$ python3 -q
>>> import numpy as np
>>> from numpy import linalg as LA
>>> np.set_printoptions(suppress=True, linewidth=100)
>>> W0 = np.array([[9, 8, 5, 3, 6, 8, 6, 4],
...     [8, 12, 4, 2, 8, 6, 8, 4],
...     [5, 4, 6, 4, 4, 6, 5, 6],
...     [3, 2, 4, 3, 3, 5, 4, 4],
...     [6, 8, 4, 3, 10, 9, 7, 6],
...     [8, 6, 6, 5, 9, 13, 9, 6],
...     [6, 8, 5, 4, 7, 9, 11, 4],
...     [4, 4, 6, 4, 6, 6, 4, 8]])
>>> W0
array([[ 9,  8,  5,  3,  6,  8,  6,  4],
       [ 8, 12,  4,  2,  8,  6,  8,  4],
       [ 5,  4,  6,  4,  4,  6,  5,  6],
       [ 3,  2,  4,  3,  3,  5,  4,  4],
       [ 6,  8,  4,  3, 10,  9,  7,  6],
       [ 8,  6,  6,  5,  9, 13,  9,  6],
       [ 6,  8,  5,  4,  7,  9, 11,  4],
       [ 4,  4,  6,  4,  6,  6,  4,  8]])
>>> vec = np.array([2, -2, 3, 0, 3, 3, -3, -1])
>>> h = np.maximum(W0 @ vec, 0)
>>> W0 * (h > 1e-9)[:, None]
array([[ 9,  8,  5,  3,  6,  8,  6,  4],
       [ 8, 12,  4,  2,  8,  6,  8,  4],
       [ 5,  4,  6,  4,  4,  6,  5,  6],
       [ 3,  2,  4,  3,  3,  5,  4,  4],
       [ 6,  8,  4,  3, 10,  9,  7,  6],
       [ 8,  6,  6,  5,  9, 13,  9,  6],
       [ 6,  8,  5,  4,  7,  9, 11,  4],
       [ 4,  4,  6,  4,  6,  6,  4,  8]])
>>> np.round(np.tanh(W0 @ vec), 2)
array([1., 1., 1., 1., 1., 1., 1., 1.])
>>> u = np.array([4, 3])
>>> np.correlate(W0[1], W0[6], "full")
array([ 32, 136, 220, 216, 206, 246, 324, 386, 304, 196, 166, 152, 120,  80,  24])
>>> np.cross(W0[1, :3], W0[6, :3])
array([ 28, -16,  -8])
>>> vec = np.array([0, 0, -2, 1, -1, -2, 2, -1])
>>> (W0 * vec).sum(axis=1)
array([-21, -14, -20, -14, -25, -30, -13, -26])
>>> (W0 @ vec).argmax()
np.int64(6)
>>> W0 @ (2 * vec)
array([-42, -28, -40, -28, -50, -60, -26, -52])
